$ python -q
>>> import numpy as np
>>> np.set_printoptions(precision=2, suppress=True, linewidth=160, legacy="1.25")
>>> W0 = np.load("case12.npy")
>>> W0
array([[7, 3, 7, 6, 6, 7, 8, 4, 7, 5, 2, 9],
       [8, 2, 0, 1, 0, 6, 1, 8, 7, 5, 7, 3],
       [5, 1, 9, 2, 2, 4, 6, 9, 8, 2, 4, 5],
       [0, 7, 2, 0, 5, 4, 8, 0, 2, 5, 4, 6],
       [7, 6, 1, 4, 2, 3, 0, 1, 5, 9, 4, 7],
       [2, 7, 5, 1, 7, 9, 7, 9, 9, 4, 8, 1],
       [8, 9, 6, 8, 0, 7, 5, 4, 1, 9, 4, 8],
       [4, 4, 8, 7, 1, 2, 2, 4, 4, 9, 3, 5],
       [7, 8, 3, 7, 0, 6, 9, 0, 9, 3, 5, 7],
       [4, 9, 5, 8, 0, 5, 8, 3, 4, 3, 7, 8],
       [9, 0, 8, 6, 3, 6, 8, 0, 6, 0, 3, 3],
       [7, 4, 4, 2, 5, 1, 8, 1, 3, 3, 9, 9],
       [5, 9, 4, 9, 1, 4, 1, 1, 9, 2, 3, 6],
       [1, 8, 5, 0, 1, 8, 2, 5, 9, 1, 9, 1]])
>>> x = np.array([1, 2, -2, -1, 2, -1, 0, -1, 1, 1, -2, 2])
>>> y = W0 @ x
>>> np.round(np.linalg.solve(W0.T @ W0, W0.T @ y), 2) + 0
array([ 1.,  2., -2., -1.,  2., -1.,  0., -1.,  1.,  1., -2.,  2.])
>>> try:
...     np.linalg.solve(W0, y)
... except np.linalg.LinAlgError as e:
...     print("failed:", e)
... 
failed: Last 2 dimensions of the array must be square
>>> np.round(np.linalg.lstsq(W0, y)[0], 2) + 0
array([ 1.,  2., -2., -1.,  2., -1.,  0., -1.,  1.,  1., -2.,  2.])
>>> rng = np.random.default_rng(526)
>>> y = y + 0.1 * rng.normal(size=14)
>>> y.round(2) + 0
array([19.89,  1.04, -9.87, 27.02, 32.87,  0.  , 12.95,  2.09, 19.97,  4.96, -7.05, 18.89, 20.01, -9.97])
>>> coef, *_ = np.linalg.lstsq(W0, y)
>>> coef.round()
array([ 1.,  2., -2., -1.,  2., -1.,  0., -1.,  1.,  1., -2.,  2.])
>>> np.round(np.linalg.norm(y - W0 @ coef), 2)
0.12
>>> [round(float(np.linalg.norm(np.linalg.solve(W0.T @ W0 + lam * np.eye(12), W0.T @ y))), 2) for lam in (0, 1, 10, 100)]
[5.1, 4.88, 4.17, 2.38]
>>> np.round(W0.T @ (y - W0 @ coef), 2) + 0
array([0., 0., 0., 0., 0., 0., 0., 0., 0., 0., 0., 0.])
>>> coef
array([ 1.  ,  2.01, -1.99, -1.01,  1.98, -1.02,  0.01, -0.99,  1.01,  1.01, -2.01,  1.99])
>>> lab = rng.permutation(12)
>>> other = W0[:, lab] * rng.choice([-1, 1], 12)
>>> other
array([[ 6,  7,  7,  9,  7,  8, -7,  3, -4, -5,  6,  2],
       [ 0,  7,  6,  3,  0,  1, -8,  2, -8, -5,  1,  7],
       [ 2,  8,  4,  5,  9,  6, -5,  1, -9, -2,  2,  4],
       [ 5,  2,  4,  6,  2,  8,  0,  7,  0, -5,  0,  4],
       [ 2,  5,  3,  7,  1,  0, -7,  6, -1, -9,  4,  4],
       [ 7,  9,  9,  1,  5,  7, -2,  7, -9, -4,  1,  8],
       [ 0,  1,  7,  8,  6,  5, -8,  9, -4, -9,  8,  4],
       [ 1,  4,  2,  5,  8,  2, -4,  4, -4, -9,  7,  3],
       [ 0,  9,  6,  7,  3,  9, -7,  8,  0, -3,  7,  5],
       [ 0,  4,  5,  8,  5,  8, -4,  9, -3, -3,  8,  7],
       [ 3,  6,  6,  3,  8,  8, -9,  0,  0,  0,  6,  3],
       [ 5,  3,  1,  9,  4,  8, -7,  4, -1, -3,  2,  9],
       [ 1,  9,  4,  6,  4,  1, -5,  9, -1, -2,  9,  3],
       [ 1,  9,  8,  1,  5,  2, -1,  8, -5, -1,  0,  9]])
>>> Uu, _, vt = np.linalg.svd(W0.T @ other)
>>> np.round(np.linalg.lstsq(W0, other)[0], 2) + 0
array([[ 0.,  0.,  0.,  0.,  0.,  0., -1.,  0.,  0.,  0.,  0.,  0.],
       [ 0.,  0.,  0.,  0.,  0.,  0.,  0.,  1.,  0.,  0.,  0.,  0.],
       [ 0.,  0.,  0.,  0.,  1.,  0.,  0.,  0.,  0.,  0.,  0.,  0.],
       [ 0.,  0.,  0.,  0.,  0.,  0.,  0.,  0.,  0.,  0.,  1.,  0.],
       [ 1.,  0.,  0.,  0.,  0.,  0.,  0.,  0.,  0.,  0.,  0.,  0.],
       [ 0.,  0.,  1.,  0.,  0.,  0.,  0.,  0.,  0.,  0.,  0.,  0.],
       [ 0.,  0.,  0.,  0.,  0.,  1.,  0.,  0.,  0.,  0.,  0.,  0.],
       [ 0.,  0.,  0.,  0.,  0.,  0.,  0.,  0., -1.,  0.,  0.,  0.],
       [ 0.,  1.,  0.,  0.,  0.,  0.,  0.,  0.,  0.,  0.,  0.,  0.],
       [ 0.,  0.,  0.,  0.,  0.,  0.,  0.,  0.,  0., -1.,  0.,  0.],
       [ 0.,  0.,  0.,  0.,  0.,  0.,  0.,  0.,  0.,  0.,  0.,  1.],
       [ 0.,  0.,  0.,  1.,  0.,  0.,  0.,  0.,  0.,  0.,  0.,  0.]])
>>> np.round(Uu @ vt, 2) + 0
array([[ 0.,  0.,  0.,  0.,  0.,  0., -1.,  0.,  0.,  0.,  0.,  0.],
       [ 0.,  0.,  0.,  0.,  0.,  0.,  0.,  1.,  0.,  0.,  0.,  0.],
       [ 0.,  0.,  0.,  0.,  1.,  0.,  0.,  0.,  0.,  0.,  0.,  0.],
       [ 0.,  0.,  0.,  0.,  0.,  0.,  0.,  0.,  0.,  0.,  1.,  0.],
       [ 1.,  0.,  0.,  0.,  0.,  0.,  0.,  0.,  0.,  0.,  0.,  0.],
       [ 0.,  0.,  1.,  0.,  0.,  0.,  0.,  0.,  0.,  0.,  0.,  0.],
       [ 0.,  0.,  0.,  0.,  0.,  1.,  0.,  0.,  0.,  0.,  0.,  0.],
       [ 0.,  0.,  0.,  0.,  0.,  0.,  0.,  0., -1.,  0.,  0.,  0.],
       [ 0.,  1.,  0.,  0.,  0.,  0.,  0.,  0.,  0.,  0.,  0.,  0.],
       [ 0.,  0.,  0.,  0.,  0.,  0.,  0.,  0.,  0., -1.,  0.,  0.],
       [ 0.,  0.,  0.,  0.,  0.,  0.,  0.,  0.,  0.,  0.,  0.,  1.],
       [ 0.,  0.,  0.,  1.,  0.,  0.,  0.,  0.,  0.,  0.,  0.,  0.]])
>>> P = W0 @ np.linalg.solve(W0.T @ W0, W0.T)
>>> np.round(np.linalg.eigvalsh(P), 2) + 0
array([0., 0., 1., 1., 1., 1., 1., 1., 1., 1., 1., 1., 1., 1.])
>>> def softmax(z):
...     e = np.exp(z - z.max(axis=-1, keepdims=True))
...     return e / e.sum(axis=-1, keepdims=True)
... 
>>> np.round(softmax(10 * W0[3]), 2) + 0
array([0., 0., 0., 0., 0., 0., 1., 0., 0., 0., 0., 0.])
>>> np.round(softmax(W0[3] + -2), 2) + 0
array([0.  , 0.22, 0.  , 0.  , 0.03, 0.01, 0.61, 0.  , 0.  , 0.03, 0.01, 0.08])
>>> softmax(W0).sum(axis=1)
array([1., 1., 1., 1., 1., 1., 1., 1., 1., 1., 1., 1., 1., 1.])
>>> scores = W0 @ W0.T / np.sqrt(12)
>>> softmax(scores).round(6).argmax(axis=1)
array([ 0,  5,  2,  5,  6,  5,  6,  6,  8,  9,  0, 11,  8,  5])
>>> softmax(scores)[3] @ W0
array([3.74, 6.62, 5.34, 3.37, 5.34, 7.93, 7.27, 6.71, 7.6 , 4.34, 6.39, 3.95])
>>> A = np.loadtxt("test1.csv", delimiter=",")
>>> A
array([[ 0.,  0.,  0.,  3.,  1.,  0.,  2.,  0.,  3.,  1.,  3., -2.],
       [ 0.,  0.,  0.,  0., -3.,  1., -2., -1.,  3.,  2., -3.,  0.],
       [ 0.,  0.,  0.,  1., -1., -3.,  2., -1.,  1.,  3., -2.,  0.],
       [ 0.,  0.,  0.,  0.,  1., -2.,  0.,  2.,  3., -2., -3.,  3.],
       [ 0.,  0.,  0.,  0.,  0., -1., -3.,  2.,  3.,  2.,  2., -1.],
       [ 0.,  0.,  0.,  0.,  0.,  0., -3.,  1., -1.,  2., -2., -3.],
       [ 0.,  0.,  0.,  0.,  0.,  0.,  0.,  2.,  2.,  2.,  0., -1.],
       [ 0.,  0.,  0.,  0.,  0.,  0.,  0.,  0.,  0.,  2.,  3.,  0.],
       [ 0.,  0.,  0.,  0.,  0.,  0.,  0.,  0.,  0.,  3.,  1.,  0.],
       [ 0.,  0.,  0.,  0.,  0.,  0.,  0.,  0.,  0.,  0., -2.,  1.],
       [ 0.,  0.,  0.,  0.,  0.,  0.,  0.,  0.,  0.,  0.,  0.,  1.],
       [ 0.,  0.,  0.,  0.,  0.,  0.,  0.,  0.,  0.,  0.,  0.,  0.]])
>>> np.linalg.matrix_rank(A, rtol=0.1)
8
